$ python3 -q
>>> import numpy as np
>>> np.set_printoptions(precision=1, suppress=True, linewidth=160)
>>> data = np.array([[1.8, 0.1, -0.3, 0.1], [1.2, 0.6, 1.0, -1.1], [0.6, -0.9, 0.4, -0.6]])
>>> print(data)
[[ 1.8  0.1 -0.3  0.1]
 [ 1.2  0.6  1.  -1.1]
 [ 0.6 -0.9  0.4 -0.6]]
>>> A2 = data / np.sqrt((data ** 2).mean(axis=1, keepdims=True))
>>> print(data - data.mean(axis=1, keepdims=True))
[[ 1.4 -0.3 -0.7 -0.3]
 [ 0.8  0.2  0.6 -1.5]
 [ 0.7 -0.8  0.5 -0.5]]
>>> print(np.linalg.norm(A2, axis=1))
[2. 2. 2.]
>>> A = np.load("x.npy")
>>> print(A.round(1) + 0)
[[-0.9  0.5  0. ]
 [-0.4 -0.8 -0.4]
 [-0.2 -0.3  0.9]]
>>> # orthonormal columns
>>> q, vecs = np.linalg.qr(A[:, :1])[0], np.linalg.qr(A[:, 1:])[0]
>>> sv = np.linalg.svd(q.T @ vecs, compute_uv=False)
>>> print(sv.round(1) + 0)
[0.]
>>> print(round(np.linalg.norm(q @ q.T - vecs @ vecs.T, 2), 1))
1.0
>>> W0 = np.array([[0, 1, 2, 2], [0, 0, 0, 1], [0, 0, 0, 1], [0, 0, 0, 0]])
>>> r = np.linalg.matrix_rank(W0)
>>> print(r)
2
>>> ns = np.linalg.svd(W0)[2][r:].T
>>> print(np.linalg.matrix_rank(W0.T @ W0), np.linalg.matrix_rank(W0 @ W0.T))
2 2
>>> print(np.round(W0 @ ns, 1) + 0)
[[0. 0.]
 [0. 0.]
 [0. 0.]
 [0. 0.]]
>>> print(W0.shape)
(4, 4)
>>> print(W0.sum(axis=0))
[0 1 2 4]
>>> print(np.count_nonzero(W0))
5
>>> print(np.linalg.matrix_rank(W0))
2
>>> print(np.linalg.matrix_power(W0 - np.diag(np.diag(W0)), 4))
[[0 0 0 0]
 [0 0 0 0]
 [0 0 0 0]
 [0 0 0 0]]
>>> print(W0 @ W0)
[[0 0 0 3]
 [0 0 0 0]
 [0 0 0 0]
 [0 0 0 0]]
>>> print(np.prod(np.diag(W0)), round(float(np.linalg.det(W0)), 1))
0 0.0
>>> blk = np.stack([W0, 2 * W0, W0[::-1]])
>>> print(np.linalg.matrix_rank(blk.reshape(3, -1)))
2
>>> print(np.linalg.norm(blk, axis=(1, 2)))
[3.3 6.6 3.3]
>>> print(np.linalg.matrix_rank(blk))
[2 2 2]
>>> print(np.argsort(-np.linalg.norm(W0, axis=0).round(6), kind="stable")[:3])
[3 2 1]
>>> print(np.linalg.matrix_rank(W0, rtol=0.1))
2
>>> F = np.loadtxt("a.csv", delimiter=",")
>>> print(F)
[[-3.9 -5.  10. ]
 [-4.7 -5.3  9.7]
 [-7.2 -6.6  8.4]
 [-5.2 -5.6  9.4]
 [-5.7 -5.9  9.1]
 [-4.5 -5.3  9.7]
 [-6.6 -6.3  8.7]
 [-5.2 -5.6  9.4]
 [-8.8 -7.4  7.6]
 [-8.2 -7.1  7.9]
 [-5.2 -5.6  9.4]
 [-4.9 -5.5  9.5]
 [-0.2 -3.1 11.9]]
>>> print(round(float(np.trace(np.linalg.pinv(F) @ F)), 1))
2.0
>>> print(np.abs(np.diag(np.linalg.qr(F)[1])) > 1e-9)
[ True  True False]
>>> print(np.linalg.lstsq(F[:-1].T, F[-1])[2])
2
>>> print(np.allclose(F[:-1].T @ np.linalg.lstsq(F[:-1].T, F[-1])[0], F[-1]))
True
>>> print(F @ np.linalg.pinv(F) @ F)
[[-3.9 -5.  10. ]
 [-4.7 -5.3  9.7]
 [-7.2 -6.6  8.4]
 [-5.2 -5.6  9.4]
 [-5.7 -5.9  9.1]
 [-4.5 -5.3  9.7]
 [-6.6 -6.3  8.7]
 [-5.2 -5.6  9.4]
 [-8.8 -7.4  7.6]
 [-8.2 -7.1  7.9]
 [-5.2 -5.6  9.4]
 [-4.9 -5.5  9.5]
 [-0.2 -3.1 11.9]]
>>> Uu, sv, VT = np.linalg.svd(F)
>>> print(np.argmax(sv[:-1] / (sv[1:] + 1e-6)) + 1)
2
>>> A2 = Uu[:, :2] @ np.diag(sv[:2]) @ VT[:2]
>>> print(A2)
[[-3.9 -5.  10. ]
 [-4.7 -5.3  9.7]
 [-7.2 -6.6  8.4]
 [-5.2 -5.6  9.4]
 [-5.7 -5.9  9.1]
 [-4.5 -5.3  9.7]
 [-6.6 -6.3  8.7]
 [-5.2 -5.6  9.4]
 [-8.8 -7.4  7.6]
 [-8.2 -7.1  7.9]
 [-5.2 -5.6  9.4]
 [-4.9 -5.5  9.5]
 [-0.2 -3.1 11.9]]
>>> print(round(float(np.linalg.norm(F - A2, 2)), 1), round(sv[2], 1))
0.0 0.0
>>> J = np.array([[9, 6], [6, 4]])
>>> print(np.round(np.linalg.eigvals(J), 1) + 0)
[13.  0.]
>>> print(round(float(np.linalg.eigvals(J).sum().real), 1))
13.0
>>> print(round(np.linalg.det(J.T), 1))
0.0
>>> print(round(float(np.linalg.det(2 * J)), 1), np.round(np.linalg.det(J), 1))
0.0 0.0
>>> print(np.einsum("ij,ji->", J, J))
169
>>> blk = np.stack([J, 2 * J, J[::-1]])
>>> print(blk.shape)
(3, 2, 2)
>>> print(np.round(np.linalg.det(blk), 1) + 0)
[0. 0. 0.]
>>> Uu, sv, VT = np.linalg.svd(J)
>>> vecs = VT[:(sv > 1e-8).sum()]
>>> rng = np.random.default_rng(6116)
>>> x = J[1] + 4 * J[0] + rng.integers(2) * np.eye(2)[1]
>>> print(x)
[42. 29.]
>>> print(np.allclose(vecs.T @ vecs @ x, x))
False
>>> print(np.linalg.matrix_rank(np.vstack([J, x])))
2
>>> print(vecs.T @ vecs)
[[0.7 0.5]
 [0.5 0.3]]
>>> A2 = np.array([[-3, 9, 6, -3], [-2, 2, -3, -8], [2, 0, -8, 1], [6, -7, 3, 0]])
>>> M = A2.T @ A2
>>> print(M)
[[ 53 -73 -10  27]
 [-73 134  27 -43]
 [-10  27 118  -2]
 [ 27 -43  -2  74]]
>>> # equal to its transpose
>>> hat = np.triu(np.array([[3, 0, 3, 0], [3, 1, 2, 0], [2, 0, 3, 2], [1, 0, 2, 0]]), 1) + np.eye(4)
>>> A2 = hat @ M @ np.linalg.inv(hat)
>>> print(np.trace(A2), np.trace(M))
379.0 379
>>> print(hat @ M - M @ hat)
[[-30.  81. 341.  14.]
 [-20.  54. 187. -58.]
 [ 54. -86. -28. -88.]
 [  0.   0.   5.   4.]]
>>> print(np.linalg.matrix_rank(A2))
4
>>> x = np.ones(4)
>>> for _ in range(7):
...     x = M @ x
...     x /= np.linalg.norm(x)
...     print(round(x @ M @ x, 1))
... 
117.5
145.8
175.4
194.6
202.4
205.0
205.8
>>> print(x)
[-0.4  0.8  0.3 -0.3]
>>> print(np.round(np.linalg.eigvalsh(M)[-1], 1))
206.1
>>> mat = np.array([[1, -2, 4], [1, -1, 1], [1, 0, 0]])
>>> x = np.array([2, -2, -5])
>>> a = np.maximum(mat @ x, 0)
>>> print(np.maximum(mat @ (3 * x), 0))
[0 0 6]
>>> print(np.tanh(mat @ x))
[-1.  -0.8  1. ]
>>> q, _ = np.linalg.qr(np.array([[0.6, -0.7, 0.1], [1.0, 0.6, -0.7], [0.1, 1.6, 0.4]]))
>>> vals = np.array([2, -3, -1])
>>> E = q @ np.diag(vals) @ q.T
>>> print(E)
[[-0.6  1.5  0.9]
 [ 1.5  1.1 -0.1]
 [ 0.9 -0.1 -2.5]]
>>> vals, vecs = np.linalg.eigh(E)
>>> print(np.linalg.svd(E, compute_uv=False))
[3. 2. 1.]
>>> print(np.linalg.eigvalsh(E @ E))
[1. 4. 9.]
>>> print(np.unique(vals.round(6) + 0, return_counts=True)[1])
[1 1 1]
>>> print(np.round(vecs.T @ E @ vecs, 1) + 0)
[[-3.  0.  0.]
 [ 0. -1.  0.]
 [ 0.  0.  2.]]
>>> print(np.round(vecs.T @ vecs, 1) + 0)
[[1. 0. 0.]
 [0. 1. 0.]
 [0. 0. 1.]]
>>> print(np.abs(vecs[:, -1]).round(6).argmax())
1
>>> vals, vecs = np.linalg.eig(E)
>>> print(np.sort(np.linalg.eigvals(np.linalg.inv(E))))
[-1.  -0.3  0.5]
>>> print(np.round(np.prod(vals), 1))
6.0
>>> print(vals)
[ 2. -1. -3.]
>>> print(np.sort(np.linalg.eigvals(E.T)))
[-3. -1.  2.]
>>> print(np.sort(np.linalg.eigvals(E @ E)))
[1. 4. 9.]
>>> print(np.round(E @ vecs[:, 0] - vals[0] * vecs[:, 0], 1) + 0)
[0. 0. 0.]
>>> idx = rng.permutation(3)
>>> print(idx)
[2 1 0]
>>> A2 = E[idx][:, idx]
>>> print(np.sort(np.abs(np.linalg.eigvals(A2))))
[1. 2. 3.]
>>> print(np.diag(A2))
[-2.5  1.1 -0.6]
>>> print(round(float(np.trace(A2)), 1))
-2.0
